In [1]: import numpy as np

In [2]: np.set_printoptions(precision=1, suppress=True, linewidth=100, floatmode="fixed")

In [3]: rnd = lambda a: np.round(a, 1) + 0

In [4]: X = np.load("w.npy")

In [5]: print(X)
[[0.3 0.0 0.0 1.0 2.0 2.0 2.0]
 [1.0 2.3 2.0 1.0 2.0 1.0 1.0]
 [2.0 3.0 0.3 2.0 1.0 2.0 0.0]
 [2.0 2.0 1.0 2.3 1.0 1.0 0.0]
 [0.0 1.0 2.0 1.0 2.3 0.0 0.0]
 [1.0 0.0 1.0 3.0 2.0 2.3 0.0]
 [0.0 0.0 0.0 1.0 2.0 2.0 2.3]]

In [6]: f = np.array([1, 5, 1, 1, 0, 1, 5])

In [7]: M2 = X + np.outer(f, np.eye(7)[3])

In [8]: print(M2)
[[0.3 0.0 0.0 2.0 2.0 2.0 2.0]
 [1.0 2.3 2.0 6.0 2.0 1.0 1.0]
 [2.0 3.0 0.3 3.0 1.0 2.0 0.0]
 [2.0 2.0 1.0 3.3 1.0 1.0 0.0]
 [0.0 1.0 2.0 1.0 2.3 0.0 0.0]
 [1.0 0.0 1.0 4.0 2.0 2.3 0.0]
 [0.0 0.0 0.0 6.0 2.0 2.0 2.3]]

In [9]: print(np.linalg.matrix_rank(np.linalg.inv(M2) - np.linalg.inv(X), tol=1e-8))
1

In [10]: x0 = np.array([2, 6, 7, -7, 5, -6, -4])

In [11]: rhs = X @ x0

In [12]: b, lr = np.zeros(7), 1 / np.linalg.norm(X, 2) ** 2

In [13]: for i in range(60):
    ...:     b -= lr * X.T @ (X @ b - rhs)
    ...:     if i % 10 == 0: print(i, round(np.linalg.norm(X @ b - rhs), 1))
    ...: 
0 38.2
10 10.5
20 3.9
30 1.9
40 1.5
50 1.3

In [14]: print(rnd(np.linalg.cond(X)))
47.6

In [15]: data = np.load("layer10.npy")

In [16]: print(data)
[[ 2.1 40.7 61.4 59.9 39.4 58.9  0.4 61.6]
 [ 0.6 40.6 59.2 60.1 39.5 59.8  0.9 60.7]
 [ 0.1 39.7 59.6 60.1 38.8 60.4  1.2 59.8]
 [ 0.3 40.6 60.3 60.9 37.5 60.3  0.0 57.8]
 [ 1.3 40.6 60.9 60.5 39.3 60.0  0.3 61.6]
 [ 1.1 39.2 60.5 59.0 39.7 59.0 -1.6 60.1]
 [ 0.9 38.8 58.8 59.9 40.4 61.0  1.5 59.6]
 [ 0.3 39.2 61.2 59.9 40.3 60.4  0.6 60.5]
 [-1.6 39.9 61.1 60.3 39.2 60.9 -0.6 61.9]
 [ 1.4 41.8 60.4 61.1 38.8 57.8  1.1 58.1]
 [ 2.0 41.2 58.8 60.6 41.7 61.4 -0.3 62.9]
 [-0.1 40.9 62.3 59.3 40.2 58.2  1.1 58.9]
 [ 0.7 39.0 61.5 58.9 41.1 59.4 -0.1 59.1]
 [ 1.7 39.5 59.7 60.5 42.0 60.5 -0.2 58.8]
 [ 1.7 40.7 59.0 59.7 38.5 59.3  0.1 61.2]
 [-0.9 39.0 60.6 60.5 42.2 60.7 -0.4 59.8]
 [ 1.2 41.8 60.8 61.1 40.4 58.5  1.3 60.3]
 [-0.1 41.2 60.7 59.4 40.3 61.0 -0.4 59.4]
 [ 0.9 40.9 58.9 59.5 38.3 60.0 -1.3 59.6]
 [ 1.5 40.5 62.0 59.4 40.2 59.0  0.4 59.0]
 [-0.1 38.8 58.2 60.4 41.5 60.7  0.5 59.3]
 [ 0.9 39.1 59.5 58.7 40.0 59.6  0.0 61.0]
 [-0.8 40.4 59.4 59.9 40.4 61.2  1.0 59.2]
 [ 2.0 41.0 60.0 58.6 39.8 60.9  0.0 59.3]
 [ 0.8 39.2 63.3 60.4 38.9 58.7 -1.7 60.8]
 [ 1.0 40.0 59.8 59.8 40.7 62.0 -2.1 59.9]
 [ 0.5 39.5 58.7 60.8 41.0 59.6  0.6 60.0]
 [ 0.0 41.0 59.5 59.0 41.1 59.3  1.0 58.6]
 [-0.2 40.0 61.3 61.4 39.9 61.7  0.0 59.9]
 [-0.1 37.9 59.4 61.2 42.8 60.7  1.3 60.7]
 [-0.8 38.9 60.3 58.7 42.6 58.6  1.4 58.9]
 [ 0.7 39.2 60.2 59.6 41.7 60.7  1.8 61.4]
 [ 1.1 39.6 60.0 61.4 40.9 60.1  0.0 60.3]
 [ 1.0 41.8 60.3 59.3 38.9 60.7 -2.0 60.0]
 [ 0.3 41.3 60.6 61.1 40.7 60.3 -0.9 59.0]
 [-0.1 40.8 60.6 59.3 40.6 59.5  0.2 61.0]
 [-1.1 41.8 60.1 60.3 41.7 59.5  1.6 61.9]
 [ 1.1 37.2 60.9 59.7 40.5 59.4  0.1 61.0]]

In [17]: z = data[:, 0] > np.median(data[:, 0])

In [18]: f = data[z].mean(axis=0) - data[~z].mean(axis=0)

In [19]: print(((data - data.mean(axis=0)) @ f > 0).astype(int))
[1 1 0 1 1 1 0 0 0 1 1 0 0 0 1 0 1 0 1 1 0 1 0 1 1 1 0 0 0 0 0 0 1 1 0 0 0 1]

In [20]: print(rnd((((data - data.mean(axis=0)) @ f > 0) == z).mean()))
0.9

In [21]: x0 = np.array([-2, 4, 8, 6, 6, 6, 7, 4])

In [22]: rhs = data @ x0

In [23]: print(rnd(np.linalg.pinv(data) @ data))
[[1.0 0.0 0.0 0.0 0.0 0.0 0.0 0.0]
 [0.0 1.0 0.0 0.0 0.0 0.0 0.0 0.0]
 [0.0 0.0 1.0 0.0 0.0 0.0 0.0 0.0]
 [0.0 0.0 0.0 1.0 0.0 0.0 0.0 0.0]
 [0.0 0.0 0.0 0.0 1.0 0.0 0.0 0.0]
 [0.0 0.0 0.0 0.0 0.0 1.0 0.0 0.0]
 [0.0 0.0 0.0 0.0 0.0 0.0 1.0 0.0]
 [0.0 0.0 0.0 0.0 0.0 0.0 0.0 1.0]]

In [24]: rng = np.random.default_rng(600485)

In [25]: rhs = rhs + 0.3 * rng.normal(size=38)

In [26]: print(rnd(rhs))
[1848.2 1840.6 1839.0 1827.9 1854.4 1814.2 1840.3 1855.8 1857.9 1834.0 1862.4 1851.8 1838.8 1843.8
 1821.9 1858.8 1861.4 1849.9 1809.3 1845.8 1836.7 1824.8 1851.3 1833.3 1840.5 1836.3 1839.5 1837.6
 1868.4 1867.6 1844.5 1867.6 1852.1 1826.8 1851.5 1850.2 1877.5 1835.9]

In [27]: b, *_ = np.linalg.lstsq(data, rhs)

In [28]: print(rnd(np.linalg.norm(rhs - data @ b)))
1.6

In [29]: print(b.round())
[-2.0  4.0  8.0  6.0  6.0  6.0  7.0  4.0]

In [30]: print([round(float(x), 1) for x in np.linalg.svd(data, compute_uv=False)[:3]])
[819.5, 9.2, 7.3]

In [31]: print(np.argsort(-np.linalg.norm(data, axis=0).round(6), kind="stable")[:3])
[2 7 3]

In [32]: print(round(np.log10(np.linalg.cond(data))))
2

In [33]: Uu, sv, Vt = np.linalg.svd(data)

In [34]: print(rnd(sv))
[819.5   9.2   7.3   6.8   6.4   5.1   4.9   3.7]

In [35]: print(np.argmax(sv[:-1] / (sv[1:] + 1e-6)) + 1)
1

In [36]: M2 = Uu[:, :1] @ np.diag(sv[:1]) @ Vt[:1]

In [37]: print(rnd(np.linalg.norm(data - M2, 2)), rnd(sv[1]))
9.2 9.2

In [38]: print(rnd(np.abs(data - M2).max()))
2.8

In [39]: print(np.linalg.matrix_rank(data, rtol=0.05))
1

In [40]: J = np.loadtxt("mat.csv", delimiter=",")

In [41]: print(J)
[[ 1.0  1.0  3.0 -3.0  2.0 -3.0 -3.0 -1.0  2.0 -3.0]
 [ 1.0  1.0  1.0  3.0 -3.0  2.0 -3.0 -3.0 -1.0  2.0]
 [ 3.0  1.0  1.0  1.0  3.0 -3.0  2.0 -3.0 -3.0 -1.0]
 [-3.0  3.0  1.0  1.0  1.0  3.0 -3.0  2.0 -3.0 -3.0]
 [ 2.0 -3.0  3.0  1.0  1.0  1.0  3.0 -3.0  2.0 -3.0]
 [-3.0  2.0 -3.0  3.0  1.0  1.0  1.0  3.0 -3.0  2.0]
 [-3.0 -3.0  2.0 -3.0  3.0  1.0  1.0  1.0  3.0 -3.0]
 [-1.0 -3.0 -3.0  2.0 -3.0  3.0  1.0  1.0  1.0  3.0]
 [ 2.0 -1.0 -3.0 -3.0  2.0 -3.0  3.0  1.0  1.0  1.0]
 [-3.0  2.0 -1.0 -3.0 -3.0  2.0 -3.0  3.0  1.0  1.0]]

In [42]: print(rnd(np.abs(np.linalg.eigvals(J)).max()))
13.7

In [43]: print(rnd(np.sort(np.abs(np.linalg.eigvals(J)))))
[ 0.2  0.9  1.5  1.6  2.4  7.6  8.8  9.9 10.7 13.7]

In [44]: print(np.allclose(J, J.T))
True

In [45]: print((J + J.T) / 2)
[[ 1.0  1.0  3.0 -3.0  2.0 -3.0 -3.0 -1.0  2.0 -3.0]
 [ 1.0  1.0  1.0  3.0 -3.0  2.0 -3.0 -3.0 -1.0  2.0]
 [ 3.0  1.0  1.0  1.0  3.0 -3.0  2.0 -3.0 -3.0 -1.0]
 [-3.0  3.0  1.0  1.0  1.0  3.0 -3.0  2.0 -3.0 -3.0]
 [ 2.0 -3.0  3.0  1.0  1.0  1.0  3.0 -3.0  2.0 -3.0]
 [-3.0  2.0 -3.0  3.0  1.0  1.0  1.0  3.0 -3.0  2.0]
 [-3.0 -3.0  2.0 -3.0  3.0  1.0  1.0  1.0  3.0 -3.0]
 [-1.0 -3.0 -3.0  2.0 -3.0  3.0  1.0  1.0  1.0  3.0]
 [ 2.0 -1.0 -3.0 -3.0  2.0 -3.0  3.0  1.0  1.0  1.0]
 [-3.0  2.0 -1.0 -3.0 -3.0  2.0 -3.0  3.0  1.0  1.0]]

In [46]: print(rnd(np.linalg.det(J)))
-102168.0
